In [1]: import numpy as np

In [2]: np.set_printoptions(precision=2, suppress=True, linewidth=100)

In [3]: def rnd(a):
   ...:     return np.round(a, 2) + 0
   ...: 

In [4]: M = np.load("block12.npy")

In [5]: print(M)
[[  1  -4  16 -64]
 [  1  -3   9 -27]
 [  1  -2   4  -8]
 [  1  -1   1  -1]
 [  1   0   0   0]]

In [6]: Y = np.c_[M[:, :2] @ np.array([[5, 5], [1, 8]]), np.array([3, -2, -3, 2, -1])]

In [7]: print(Y)
[[  1 -27   3]
 [  2 -19  -2]
 [  3 -11  -3]
 [  4  -3   2]
 [  5   5  -1]]

In [8]: print(rnd(np.linalg.lstsq(M, Y[:, 0])[0]))
[5. 1. 0. 0.]

In [9]: print(rnd(np.linalg.norm(Y - M @ np.linalg.lstsq(M, Y)[0], axis=0)))
[0.   0.   1.91]

In [10]: rng = np.random.default_rng(779)

In [11]: labels = rng.permutation(4)

In [12]: Y = M[:, labels] * rng.choice([-1, 1], 4)

In [13]: print(Y)
[[  4   1  16 -64]
 [  3   1   9 -27]
 [  2   1   4  -8]
 [  1   1   1  -1]
 [  0   1   0   0]]

In [14]: Uu, _, Vt = np.linalg.svd(M.T @ Y)

In [15]: print(labels)
[1 0 2 3]

In [16]: Y = M + rng.integers(-2, 3, (5, 1)) @ rng.integers(-2, 3, (1, 4))

In [17]: print(Y)
[[ -1   0  20 -64]
 [  1  -3   9 -27]
 [ -1   2   8  -8]
 [  0   1   3  -1]
 [  1   0   0   0]]

In [18]: print(np.linalg.matrix_rank(Y - M, tol=1e-8))
1

In [19]: print(np.abs(Y - M).sum(axis=1))
[10  0 10  5  0]

In [20]: Uu, s, Vt = np.linalg.svd(M)

In [21]: print(np.argmax(s[:-1] / (s[1:] + 1e-6)) + 1)
1

In [22]: Y = Uu[:, :1] @ np.diag(s[:1]) @ Vt[:1]

In [23]: print(rnd(np.linalg.norm(M - Y) / np.linalg.norm(M)))
0.05

In [24]: print(np.linalg.matrix_rank(Y))
1

In [25]: print(rnd(np.linalg.norm(M - Y, 2)), rnd(s[1]))
3.67 3.67

In [26]: x = np.array([-5, 4, 8, -4])

In [27]: target = M @ x

In [28]: c, lr = np.zeros(4), 1 / np.linalg.norm(M, 2) ** 2

In [29]: for i in range(30):
    ...:     c -= lr * M.T @ (M @ c - target)
    ...:     if i % 5 == 0: print(i, round(np.linalg.norm(M @ c - target), 2))
    ...: 
0 8.88
5 8.86
10 8.84
15 8.83
20 8.81
25 8.79

In [30]: print(rnd(np.linalg.cond(M)))
219.62

In [31]: Q, _ = np.linalg.qr(np.array([[1.1, -0.7, 0.7, -0.8],
    ...:     [0.0, 0.9, 0.0, 2.1],
    ...:     [-0.3, -0.1, 0.0, 0.9],
    ...:     [-0.8, 0.3, 0.4, 2.1],
    ...:     [-0.2, 1.3, 0.8, -0.5],
    ...:     [-0.3, -1.0, -0.9, -1.4],
    ...:     [0.5, 0.2, 0.8, -1.2],
    ...:     [-0.4, 0.4, 1.5, 0.7],
    ...:     [-0.6, 0.4, 0.4, 0.8]]))

In [32]: E = Q @ Q.T

In [33]: print(rnd(E))
[[ 0.68 -0.05 -0.01 -0.11 -0.27 -0.18  0.21  0.15 -0.17]
 [-0.05  0.58  0.04  0.1   0.01 -0.42 -0.14 -0.18 -0.04]
 [-0.01  0.04  0.1   0.19 -0.17  0.01 -0.12  0.09  0.07]
 [-0.11  0.1   0.19  0.42 -0.15 -0.05 -0.18  0.29  0.2 ]
 [-0.27  0.01 -0.17 -0.15  0.66 -0.14  0.24  0.1   0.1 ]
 [-0.18 -0.42  0.01 -0.05 -0.14  0.49 -0.09 -0.08  0.02]
 [ 0.21 -0.14 -0.12 -0.18  0.24 -0.09  0.29  0.15 -0.04]
 [ 0.15 -0.18  0.09  0.29  0.1  -0.08  0.15  0.61  0.22]
 [-0.17 -0.04  0.07  0.2   0.1   0.02 -0.04  0.22  0.16]]

In [34]: r0 = np.array([3, 0])

In [35]: print(rnd(np.correlate(E[4], E[7], "full")))
[-0.06 -0.16 -0.08 -0.11  0.    0.28  0.04  0.08  0.1   0.25  0.05 -0.08  0.19 -0.03  0.03  0.
  0.01]

In [36]: print(rnd(np.convolve(E[4], r0)))
[-0.82  0.02 -0.5  -0.44  1.98 -0.43  0.73  0.31  0.3   0.  ]

In [37]: x = np.array([3, -1, 1, 3, 3, -1, -2, -1, -1])

In [38]: print(np.trace(E))
4.0

In [39]: print(rnd(np.linalg.eigvalsh(2 * E - np.eye(9))))
[-1. -1. -1. -1. -1.  1.  1.  1.  1.]

In [40]: print(rnd((x - E @ x) @ (E @ x)))
0.0

In [41]: X = np.load("sample15.npy")

In [42]: print(X)
[[  8  -4   0   5   5   4   4   6   8  -9   3]
 [  4  -9   4   3  -9  -8   2  -5   2   9  -3]
 [  3  -1   8  -5  -1   9   6   4   4  -5   8]
 [ -4   3  -2   6  -9  -9  -2   5  -2   5  -3]
 [  8  -3  -6   5  -7  -4  -8   7  -2  -9   4]
 [ 28 -49  20  20 -40 -36  14 -19  18  36 -12]]

In [43]: Uu, s, Vt = np.linalg.svd(X)

In [44]: V = Vt[:(s > 1e-8).sum()]

In [45]: x = X[0] + 3 * X[1] + rng.integers(2) * np.eye(11)[8]

In [46]: print(x)
[ 20. -31.  12.  14. -22. -20.  10.  -9.  14.  18.  -6.]

In [47]: print(rnd(np.diag(V.T @ V)))
[0.46 0.46 0.39 0.45 0.72 0.39 0.43 0.57 0.35 0.48 0.29]
